% python3 -q
>>> import numpy as np
>>> np.set_printoptions(suppress=True, linewidth=200)
>>> def rnd(a):
...     return np.round(a, 1) + 0
... 
>>> M = np.load("case8.npy")
>>> M
array([[2, 0, 0],
       [0, 0, 0],
       [0, 0, 1]])
>>> U, sig, Vh = np.linalg.svd(M, full_matrices=False)
>>> Vh @ Vh.T
array([[1., 0., 0.],
       [0., 1., 0.],
       [0., 0., 1.]])
>>> print(np.allclose(U * sig @ Vh, M))
True
>>> sig
array([2., 1., 0.])
>>> rnd(np.linalg.eigvals(M).sum().real)
np.float64(3.0)
>>> np.einsum("ii->", M)
np.int64(3)
>>> rnd(np.linalg.det(M.T))
np.float64(0.0)
>>> vals, V = np.linalg.eigh(M)
>>> np.abs(V[:, -1])
array([1., 0., 0.])
>>> V.T @ M @ V
array([[0., 0., 0.],
       [0., 1., 0.],
       [0., 0., 2.]])
>>> (vals > 1e-8).sum(), (vals < -1e-8).sum()
(np.int64(2), np.int64(0))
>>> rnd(np.linalg.eigvalsh(M + -2 * np.eye(3)))
array([-2., -1.,  0.])
>>> feats = np.array([[0, 0, -7, -2, -4, 5, -8],
...     [-5, 3, -6, -1, 9, 8, -6],
...     [0, -3, 5, -8, 6, 5, 3],
...     [2, 2, -8, -2, 1, 2, 6],
...     [5, 6, -7, -5, 3, 4, -7],
...     [-25, 15, -37, -7, 41, 45, -38]])
>>> # row 5 is much longer than the rest
>>> x = np.array([-5, -6, -4, -6, -1, -8, 6])
>>> (feats @ x).argmax()
np.int64(3)
>>> feats @ x
array([ -44,  -72,   18,   41,  -80, -404])
>>> feats * x
array([[   0,    0,   28,   12,    4,  -40,  -48],
       [  25,  -18,   24,    6,   -9,  -64,  -36],
       [   0,   18,  -20,   48,   -6,  -40,   18],
       [ -10,  -12,   32,   12,   -1,  -16,   36],
       [ -25,  -36,   28,   30,   -3,  -32,  -42],
       [ 125,  -90,  148,   42,  -41, -360, -228]])
>>> r = np.linalg.matrix_rank(feats)
>>> r
np.int64(5)
>>> null = np.linalg.svd(feats)[2][r:].T
>>> [int(np.linalg.matrix_rank(feats[:i])) for i in range(1, len(feats) + 1)]
[1, 2, 3, 4, 5, 5]
>>> [int(np.linalg.matrix_rank(np.delete(feats, i, axis=0))) for i in range(6)]
[5, 5, 4, 4, 4, 5]
>>> E = np.loadtxt("data.csv", delimiter=",")
>>> print(E)
[[-1. -2. -1. -2. -1. -2.]
 [-3. -2. -3. -2. -3. -2.]
 [ 2.  1.  2.  1.  2.  1.]
 [-1. -2. -1. -2. -1. -2.]
 [-3. -2. -3. -2. -3. -2.]
 [ 2.  1.  2.  1.  2.  1.]]
>>> U, sig, Vh = np.linalg.svd(E)
>>> rnd(sig)
array([11.4,  2.7,  0. ,  0. ,  0. ,  0. ])
>>> Y = U[:, :2] @ np.diag(sig[:2]) @ Vh[:2]
>>> print(rnd(np.linalg.norm(E - Y) / np.linalg.norm(E)))
0.0
>>> np.linalg.matrix_rank(E, rtol=0.05)
np.int64(2)
>>> print(rnd(Y))
[[-1. -2. -1. -2. -1. -2.]
 [-3. -2. -3. -2. -3. -2.]
 [ 2.  1.  2.  1.  2.  1.]
 [-1. -2. -1. -2. -1. -2.]
 [-3. -2. -3. -2. -3. -2.]
 [ 2.  1.  2.  1.  2.  1.]]
>>> print(rnd(np.abs(E - Y).max()))
0.0
>>> Y = np.array([[3, 0, -4, 0, -4],
...     [-5, -4, -5, 5, -4],
...     [-2, 2, 1, 1, 4],
...     [4, 5, -1, -5, 3],
...     [4, 0, -3, -5, 1]])
>>> arr = np.triu(Y)
>>> print(arr)
[[ 3  0 -4  0 -4]
 [ 0 -4 -5  5 -4]
 [ 0  0  1  1  4]
 [ 0  0  0 -5  3]
 [ 0  0  0  0  1]]
>>> # triangular: eigenvalues sit on the diagonal
>>> Y = arr[0, 0] * arr[1:] - np.outer(arr[1:, 0], arr[0])
>>> Y
array([[  0, -12, -15,  15, -12],
       [  0,   0,   3,   3,  12],
       [  0,   0,   0, -15,   9],
       [  0,   0,   0,   0,   3]])
>>> print(np.linalg.matrix_rank(Y), np.linalg.matrix_rank(arr))
4 5
>>> x = np.array([0, 2, 0, 1, 1])
>>> h1 = np.maximum(Y @ x, 0)
>>> print(np.maximum(Y @ x, 0) - np.maximum(-Y @ x, 0))
[-21  15  -6   3]
>>> np.maximum(Y @ (3 * x), 0)
array([ 0, 45,  0,  9])
>>> print(rnd(np.tanh(Y @ x)))
[-1.  1. -1.  1.]
>>> print(h1)
[ 0 15  0  3]
>>> Y * (h1 > 1e-9)[:, None]
array([[ 0,  0,  0,  0,  0],
       [ 0,  0,  3,  3, 12],
       [ 0,  0,  0,  0,  0],
       [ 0,  0,  0,  0,  3]])
>>> np.argsort(-np.linalg.norm(E, axis=0).round(6), kind="stable")[:3]
array([0, 2, 4])
>>> np.linalg.matrix_rank(E, rtol=0.1)
np.int64(2)
